In [1]: import numpy as np

In [2]: from numpy import linalg as LA

In [3]: np.set_printoptions(suppress=True, linewidth=160)

In [4]: X = np.loadtxt("out19.csv", delimiter=",")

In [5]: print(X.round(3))
[[ -5.34   -1.798   0.111  -1.623   2.183  -3.398   0.702]
 [-10.274  -4.797  -2.381  -2.027  -0.202  -3.227  -1.272]
 [-22.798  -6.007 -15.879  -5.48   -8.312  -7.523  -6.528]
 [ -7.067  -4.891   1.008  -1.717   2.094  -2.178   0.378]
 [  5.379  10.466   0.931  -0.341   5.198  -6.777   3.745]
 [  3.215   3.404   6.337   1.739   5.99   -2.416   3.069]
 [-26.137 -14.213 -10.917  -3.794  -7.894  -3.026  -7.475]
 [-21.084  -5.121 -12.511  -2.032  -7.833  -5.904  -7.124]
 [-43.732 -17.909 -28.986  -9.759 -18.418  -8.487 -14.041]
 [  0.455   0.071   3.868  -1.948   5.69   -3.064   3.649]
 [-21.662  -7.971 -13.505  -6.018  -6.709  -6.388  -5.323]
 [ 20.627  10.171  17.951   2.582  15.881  -1.178  10.986]
 [-16.946  -8.931  -7.243  -4.751  -3.131  -3.999  -3.063]
 [ -4.603   2.811  -1.164   1.066   0.686  -4.475  -0.83 ]
 [  2.57    5.939   1.676  -0.894   4.918  -5.265   3.281]
 [ -9.43    1.283  -8.528  -4.535  -1.526  -7.594  -0.964]
 [ -1.308  -5.338  10.085   2.683   5.848   1.709   1.87 ]
 [ 26.563   9.025  27.271   6.257  20.108   2.796  12.994]
 [  4.45    2.662   5.403  -2.101   7.62   -3.524   5.407]
 [-17.794  -4.228 -10.474  -2.549  -5.739  -5.781  -5.287]
 [ -7.228 -10.193   4.556  -2.832   4.067   0.194   1.732]
 [-11.72   -4.944  -5.024  -3.949  -0.949  -4.452  -1.274]
 [-20.811  -1.87  -14.695  -1.595  -8.887  -7.431  -7.761]
 [-14.603  -2.96   -8.902  -3.137  -3.845  -5.927  -3.547]
 [-20.633  -0.081 -19.851  -6.907  -8.765 -10.936  -5.896]
 [-19.374  -5.737 -11.008  -2.961  -6.266  -5.557  -5.704]
 [ 14.297   3.948  20.588   7.386  13.043   2.925   6.793]
 [ 23.572   5.992  25.445   4.133  19.34    2.673  12.771]
 [ 33.506  17.067  28.066   7.572  21.966   0.786  14.755]
 [-18.986 -11.022  -5.586  -2.178  -4.139  -2.136  -4.805]
 [ -3.788  -6.937   5.921  -1.69    5.195  -0.16    2.547]
 [ -3.329   1.208   2.265   2.242   2.045  -2.681  -0.296]
 [-15.946  -0.121 -10.939  -0.816  -6.137  -6.745  -5.737]
 [-23.837  -8.372 -14.29   -4.669  -8.287  -6.091  -6.972]
 [-29.226  -7.818 -18.056  -2.033 -12.678  -6.554 -11.069]
 [ 24.261  14.841  19.752   5.746  16.381  -1.295  10.839]]

In [6]: Xc = X - X.mean(axis=0)

In [7]: left, s, Vt = LA.svd(Xc, full_matrices=False)

In [8]: print(np.searchsorted(np.cumsum(s ** 2) / (s ** 2).sum(), 0.9) + 1)
1

In [9]: print(np.round(s ** 2 / (s ** 2).sum(), 3) + 0)
[0.951 0.041 0.008 0.    0.    0.    0.   ]

In [10]: print((np.sign(left[:, 0]) == np.sign(left[0, 0])).astype(int))
[1 0 0 1 1 1 0 0 0 1 0 1 0 1 1 0 1 1 1 0 1 0 0 0 0 0 1 1 1 0 1 1 0 0 0 1]

In [11]: print(np.round(Vt[0] * np.sign(Vt[0, np.abs(Vt[0]).argmax()]), 3))
[0.661 0.249 0.52  0.134 0.366 0.1   0.262]

In [12]: print(np.round(Xc.mean(axis=0), 3) + 0)
[0. 0. 0. 0. 0. 0. 0.]

In [13]: print(np.abs(Vt[0]).argmax())
0

In [14]: r = LA.matrix_rank(X)

In [15]: print(r)
4

In [16]: ns = LA.svd(X)[2][r:].T

In [17]: print([int(LA.matrix_rank(X[:, :j + 1])) for j in range(7)])
[1, 2, 3, 4, 4, 4, 4]

In [18]: print([int(LA.matrix_rank(X[:i])) for i in range(1, len(X) + 1)])
[1, 2, 3, 4, 4, 4, 4, 4, 4, 4, 4, 4, 4, 4, 4, 4, 4, 4, 4, 4, 4, 4, 4, 4, 4, 4, 4, 4, 4, 4, 4, 4, 4, 4, 4, 4]

In [19]: print([int(LA.matrix_rank(np.delete(X, i, axis=0))) for i in range(36)])
[4, 4, 4, 4, 4, 4, 4, 4, 4, 4, 4, 4, 4, 4, 4, 4, 4, 4, 4, 4, 4, 4, 4, 4, 4, 4, 4, 4, 4, 4, 4, 4, 4, 4, 4, 4]

In [20]: left, s, Vt = LA.svd(X)

In [21]: V = Vt[:(s > 1e-8).sum()]

In [22]: rng = np.random.default_rng(632163)

In [23]: vec = X[30] + 4 * X[19] + rng.integers(2) * np.eye(7)[0]

In [24]: print(vec.round(3))
[-74.965 -23.848 -35.977 -11.887 -17.762 -23.285 -18.602]

In [25]: print(LA.matrix_rank(np.vstack([X, vec])))
4

In [26]: K = np.loadtxt("test13.csv", delimiter=",")

In [27]: print(K)
[[4. 1. 0. 0. 0. 0. 0. 0. 0. 0.]
 [0. 4. 1. 0. 0. 0. 0. 0. 0. 0.]
 [0. 0. 4. 1. 0. 0. 0. 0. 0. 0.]
 [0. 0. 0. 4. 1. 0. 0. 0. 0. 0.]
 [0. 0. 0. 0. 4. 1. 0. 0. 0. 0.]
 [0. 0. 0. 0. 0. 4. 1. 0. 0. 0.]
 [0. 0. 0. 0. 0. 0. 4. 1. 0. 0.]
 [0. 0. 0. 0. 0. 0. 0. 4. 1. 0.]
 [0. 0. 0. 0. 0. 0. 0. 0. 4. 1.]
 [0. 0. 0. 0. 0. 0. 0. 0. 0. 4.]]

In [28]: # triangular, det is the product of the diagonal

In [29]: print(K @ K)
[[16.  8.  1.  0.  0.  0.  0.  0.  0.  0.]
 [ 0. 16.  8.  1.  0.  0.  0.  0.  0.  0.]
 [ 0.  0. 16.  8.  1.  0.  0.  0.  0.  0.]
 [ 0.  0.  0. 16.  8.  1.  0.  0.  0.  0.]
 [ 0.  0.  0.  0. 16.  8.  1.  0.  0.  0.]
 [ 0.  0.  0.  0.  0. 16.  8.  1.  0.  0.]
 [ 0.  0.  0.  0.  0.  0. 16.  8.  1.  0.]
 [ 0.  0.  0.  0.  0.  0.  0. 16.  8.  1.]
 [ 0.  0.  0.  0.  0.  0.  0.  0. 16.  8.]
 [ 0.  0.  0.  0.  0.  0.  0.  0.  0. 16.]]

In [30]: print(np.round(np.sort(LA.eigvals(K)), 3))
[4. 4. 4. 4. 4. 4. 4. 4. 4. 4.]

In [31]: u = np.array([3, 1, 0, 2, 1, 3, 2, 1, 1])

In [32]: F = -2 * np.eye(9) + np.outer(u, u)

In [33]: print(F)
[[ 7.  3.  0.  6.  3.  9.  6.  3.  3.]
 [ 3. -1.  0.  2.  1.  3.  2.  1.  1.]
 [ 0.  0. -2.  0.  0.  0.  0.  0.  0.]
 [ 6.  2.  0.  2.  2.  6.  4.  2.  2.]
 [ 3.  1.  0.  2. -1.  3.  2.  1.  1.]
 [ 9.  3.  0.  6.  3.  7.  6.  3.  3.]
 [ 6.  2.  0.  4.  2.  6.  2.  2.  2.]
 [ 3.  1.  0.  2.  1.  3.  2. -1.  1.]
 [ 3.  1.  0.  2.  1.  3.  2.  1. -1.]]

In [34]: # splits into 2 blocks

In [35]: vals, V = LA.eigh(F)

In [36]: vec = np.array([0, 3, 2, 1, 1, 2, 3, 3, 3])

In [37]: print(np.round(V * np.maximum(vals, 0) @ V.T, 3))
[[8.4   2.8   0.    5.6   2.8   8.4   5.6   2.8   2.8  ]
 [2.8   0.933 0.    1.867 0.933 2.8   1.867 0.933 0.933]
 [0.    0.    0.    0.    0.    0.    0.    0.    0.   ]
 [5.6   1.867 0.    3.733 1.867 5.6   3.733 1.867 1.867]
 [2.8   0.933 0.    1.867 0.933 2.8   1.867 0.933 0.933]
 [8.4   2.8   0.    5.6   2.8   8.4   5.6   2.8   2.8  ]
 [5.6   1.867 0.    3.733 1.867 5.6   3.733 1.867 1.867]
 [2.8   0.933 0.    1.867 0.933 2.8   1.867 0.933 0.933]
 [2.8   0.933 0.    1.867 0.933 2.8   1.867 0.933 0.933]]

In [38]: print(np.abs(F).sum(axis=1).max(), np.round(np.abs(vals).max(), 3))
40.0 28.0

In [39]: print(round(float(LA.det(F)), 3))
7168.0

In [40]: print((F != 0).astype(int))
[[1 1 0 1 1 1 1 1 1]
 [1 1 0 1 1 1 1 1 1]
 [0 0 1 0 0 0 0 0 0]
 [1 1 0 1 1 1 1 1 1]
 [1 1 0 1 1 1 1 1 1]
 [1 1 0 1 1 1 1 1 1]
 [1 1 0 1 1 1 1 1 1]
 [1 1 0 1 1 1 1 1 1]
 [1 1 0 1 1 1 1 1 1]]

In [41]: print(np.round(np.sort(LA.eigvals(F).real), 3))
[-2. -2. -2. -2. -2. -2. -2. -2. 28.]

In [42]: mat = np.load("data.npy")

In [43]: print(mat)
[[ 5  5  5  5  5  5]
 [ 5 10 10 10 10 10]
 [ 5 10 15 15 15 15]
 [ 5 10 15 20 20 20]
 [ 5 10 15 20 25 25]
 [ 5 10 15 20 25 30]]

In [44]: t3 = np.stack([mat, -2 * mat, mat[::-1]])

In [45]: print(t3.sum(axis=0))
[[  0   5  10  15  20  25]
 [  0   0   5  10  15  15]
 [  0   0   0   5   5   5]
 [  0   0   0  -5  -5  -5]
 [  0   0  -5 -10 -15 -15]
 [  0  -5 -10 -15 -20 -25]]

In [46]: print(np.einsum("bij,cij->bc", t3, t3))
[[  7525 -15050   5500]
 [-15050  30100 -11000]
 [  5500 -11000   7525]]

In [47]: print(LA.matrix_rank(t3.reshape(3, -1)))
2

In [48]: M2 = mat / LA.norm(mat, axis=1, keepdims=True)

In [49]: gram = M2 @ M2.T

In [50]: print(np.round(np.degrees(np.arccos(np.clip(gram[5, 1], -1, 1))), 3))
20.299

In [51]: u, r1 = mat[2], mat[3]

In [52]: print(u @ u)
1025

In [53]: print(u @ r1)
1250

In [54]: pr = (u @ r1) / (u @ u) * u

In [55]: print(LA.matrix_rank(np.outer(u, r1)))
1

In [56]: A = np.array([[-2.0, 1.0, -2.0, -4.0, -4.0, 0.0, 0.0, 0.0],
    ...:     [-2.0, 0.0, -4.0, 5.0, 0.0, 0.0, 0.0, 0.0],
    ...:     [1.0, -3.0, 1.0, 5.0, -4.0, 0.0, 0.0, 0.0],
    ...:     [-3.0, -5.0, -2.0, -1.0, 4.0, 0.0, 0.0, 0.0],
    ...:     [-1.0, 2.0, 4.0, 0.0, -4.0, 0.0, 0.0, 0.0],
    ...:     [0.0, 0.0, 0.0, 0.0, 0.0, 0.0, 0.0, -3.0],
    ...:     [0.0, 0.0, 0.0, 0.0, 0.0, -2.0, 0.0, 1.0],
    ...:     [0.0, 0.0, 0.0, 0.0, 0.0, -2.0, -1.0, 3.0]])

In [57]: W = np.array([[4, 7, 2],
    ...:     [7, 3, 8],
    ...:     [3, 1, 8],
    ...:     [3, 1, 2],
    ...:     [9, 3, 6],
    ...:     [6, 7, 5],
    ...:     [6, 7, 8],
    ...:     [3, 6, 6]])

In [58]: c = np.array([-2, -2, -1])

In [59]: hid = np.maximum(A @ W + c, 0)

In [60]: print((hid > 0).astype(int))
[[0 0 0]
 [0 0 0]
 [0 0 0]
 [0 0 0]
 [0 0 1]
 [0 0 0]
 [0 0 0]
 [0 0 0]]

In [61]: basis = np.array([[3, 1, -1], [1, 1, -2], [2, 3, -1]])

In [62]: print(W @ basis)
[[ 23  17 -20]
 [ 40  34 -21]
 [ 26  28 -13]
 [ 14  10  -7]
 [ 42  30 -21]
 [ 35  28 -25]
 [ 41  37 -28]
 [ 27  27 -21]]

In [63]: print((hid @ basis).round(6).argmax(axis=1))
[0 0 0 0 1 0 0 0]

In [64]: print(hid @ basis)
[[  0.   0.   0.]
 [  0.   0.   0.]
 [  0.   0.   0.]
 [  0.   0.   0.]
 [ 42.  63. -21.]
 [  0.   0.   0.]
 [  0.   0.   0.]
 [  0.   0.   0.]]
